$ python -q
>>> import numpy as np
>>> import numpy.linalg as la
>>> np.set_printoptions(precision=1, suppress=True, linewidth=160)
>>> rnd = lambda a: np.round(a, 1) + 0
>>> J = np.loadtxt("block14.csv", delimiter=",")
>>> J
array([[-9.,  0., -9.,  0.,  0.],
       [-3.,  0., -3.,  0.,  0.],
       [ 3.,  0.,  3.,  0.,  0.],
       [ 3.,  0.,  3.,  0.,  0.],
       [-3.,  0., -3.,  0.,  0.],
       [ 6.,  0.,  6.,  0.,  0.],
       [ 0.,  0.,  0.,  0.,  0.],
       [-3.,  0., -3.,  0.,  0.],
       [ 3.,  0.,  3.,  0.,  0.]])
>>> W = np.array([[-2, 1, -5], [2, 1, 5], [-1, -4, -2], [0, 1, -1], [-2, -5, -5]])
>>> beta = np.array([2, -2, 0])
>>> hid = np.maximum(J @ W + beta, 0)
>>> rnd((hid > 0).mean(axis=0))
array([0.6, 0.4, 0.4])
>>> C = np.array([[-2, -3], [3, -3], [1, 1]])
>>> (hid @ C).round(6).argmax(axis=1)
array([0, 0, 0, 0, 0, 0, 0, 0, 0])
>>> hid @ C
array([[ 80., -99.],
       [ 20., -33.],
       [  0.,   0.],
       [  0.,   0.],
       [ 20., -33.],
       [  0.,   0.],
       [ -4.,  -6.],
       [ 20., -33.],
       [  0.,   0.]])
>>> W @ C
array([[  2,  -2],
       [  4,  -4],
       [-12,  13],
       [  2,  -4],
       [-16,  16]])
>>> def softmax(z):
...     e = np.exp(z - z.max(axis=-1, keepdims=True))
...     return e / e.sum(axis=-1, keepdims=True)
... 
>>> rnd(softmax(10 * J[3]))
array([0.5, 0. , 0.5, 0. , 0. ])
>>> softmax(J).sum(axis=1)
array([1., 1., 1., 1., 1., 1., 1., 1., 1.])
>>> rnd(softmax(J[3]))
array([0.5, 0. , 0.5, 0. , 0. ])
>>> att = J @ J.T / np.sqrt(5)
>>> rnd(softmax(att))
array([[1. , 0. , 0. , 0. , 0. , 0. , 0. , 0. , 0. ],
       [1. , 0. , 0. , 0. , 0. , 0. , 0. , 0. , 0. ],
       [0. , 0. , 0. , 0. , 0. , 1. , 0. , 0. , 0. ],
       [0. , 0. , 0. , 0. , 0. , 1. , 0. , 0. , 0. ],
       [1. , 0. , 0. , 0. , 0. , 0. , 0. , 0. , 0. ],
       [0. , 0. , 0. , 0. , 0. , 1. , 0. , 0. , 0. ],
       [0.1, 0.1, 0.1, 0.1, 0.1, 0.1, 0.1, 0.1, 0.1],
       [1. , 0. , 0. , 0. , 0. , 0. , 0. , 0. , 0. ],
       [0. , 0. , 0. , 0. , 0. , 1. , 0. , 0. , 0. ]])
>>> softmax(att).round(6).argmax(axis=1)
array([0, 0, 5, 5, 0, 5, 0, 0, 5])
>>> U, s, Vt = la.svd(J)
>>> vecs = Vt[:(s > 1e-8).sum()]
>>> rng = np.random.default_rng(19371)
>>> vec = J[3] + 4 * J[8] + rng.integers(2) * np.eye(5)[1]
>>> vec
array([15.,  1., 15.,  0.,  0.])
>>> rnd(vecs.T @ vecs)
array([[0.5, 0. , 0.5, 0. , 0. ],
       [0. , 0. , 0. , 0. , 0. ],
       [0.5, 0. , 0.5, 0. , 0. ],
       [0. , 0. , 0. , 0. , 0. ],
       [0. , 0. , 0. , 0. , 0. ]])
>>> np.allclose(vecs.T @ vecs @ vec, vec)
False
>>> J - J[0]
array([[ 0.,  0.,  0.,  0.,  0.],
       [ 6.,  0.,  6.,  0.,  0.],
       [12.,  0., 12.,  0.,  0.],
       [12.,  0., 12.,  0.,  0.],
       [ 6.,  0.,  6.,  0.,  0.],
       [15.,  0., 15.,  0.,  0.],
       [ 9.,  0.,  9.,  0.,  0.],
       [ 6.,  0.,  6.,  0.,  0.],
       [12.,  0., 12.,  0.,  0.]])
>>> la.rank(J)
Traceback (most recent call last):
  File "<python-input-29>", line 1, in <module>
    la.rank(J)
    ^^^^^^^
AttributeError: module 'numpy.linalg' has no attribute 'rank'
>>> rnd(la.svd(J, compute_uv=False))
array([18.5,  0. ,  0. ,  0. ,  0. ])
>>> rnd(la.norm(J, 2) / la.norm(J))
np.float64(1.0)
>>> [round(float(x), 1) for x in la.svd(J, compute_uv=False)[:3]]
[18.5, 0.0, 0.0]
>>> np.argsort(-la.norm(J, axis=0).round(6), kind="stable")[:3]
array([0, 2, 1])
>>> f = np.array([2, -1, 5, -4, 3])
>>> K = np.array([np.roll(f, i) for i in range(5)])
>>> K
array([[ 2, -1,  5, -4,  3],
       [ 3,  2, -1,  5, -4],
       [-4,  3,  2, -1,  5],
       [ 5, -4,  3,  2, -1],
       [-1,  5, -4,  3,  2]])
>>> np.abs(np.diag(la.qr(J)[1])) > 1e-9
array([ True, False, False, False, False])
>>> rnd(J @ la.pinv(J) @ J)
array([[-9.,  0., -9.,  0.,  0.],
       [-3.,  0., -3.,  0.,  0.],
       [ 3.,  0.,  3.,  0.,  0.],
       [ 3.,  0.,  3.,  0.,  0.],
       [-3.,  0., -3.,  0.,  0.],
       [ 6.,  0.,  6.,  0.,  0.],
       [ 0.,  0.,  0.,  0.,  0.],
       [-3.,  0., -3.,  0.,  0.],
       [ 3.,  0.,  3.,  0.,  0.]])
>>> la.lstsq(J[:-1].T, J[-1])[2]
np.int32(1)
>>> np.allclose(J[:-1].T @ la.lstsq(J[:-1].T, J[-1])[0], J[-1])
True
>>> np.allclose(K @ K.T, K.T @ K)
True
>>> la.matrix_power(K, 2)
array([[-42,  42,  -3, -17,  45],
       [ 45, -42,  42,  -3, -17],
       [-17,  45, -42,  42,  -3],
       [ -3, -17,  45, -42,  42],
       [ 42,  -3, -17,  45, -42]])
>>> out = K / la.norm(K, axis=1, keepdims=True)
>>> gram = out @ out.T
>>> rnd(np.degrees(np.arccos(np.clip(gram[0, 4], -1, 1))))
np.float64(126.9)
>>> rnd(la.norm(out, axis=1))
array([1., 1., 1., 1., 1.])
>>> rnd(gram[0])
array([ 1. , -0.6,  0.3,  0.3, -0.6])
>>> np.argwhere(np.triu(np.abs(gram) > 0.95, 1))
array([], shape=(0, 2), dtype=int64)
>>> A = np.load("layer19.npy")
>>> A
array([[  2,   1,   2,   2,   1,   0,  -1,   1],
       [ 10,   5,  10,  10,   5,   0,  -5,   5],
       [-18,  -9, -18, -18,  -9,   0,   9,  -9],
       [ -8,  -4,  -8,  -8,  -4,   0,   4,  -4],
       [ 18,   9,  18,  18,   9,   0,  -9,   9],
       [ 16,   8,  16,  16,   8,   0,  -8,   8],
       [  6,   3,   6,   6,   3,   0,  -3,   3]])
>>> rnd(la.norm(A, 1)), rnd(la.norm(A, np.inf))
(np.float64(78.0), np.float64(90.0))
>>> rnd(la.norm(A) ** 2 / la.norm(A, 2) ** 2)
np.float64(1.0)
>>> A[2] @ A[4]
np.int64(-1296)
>>> rnd(la.norm(A, "nuc"))
np.float64(66.6)
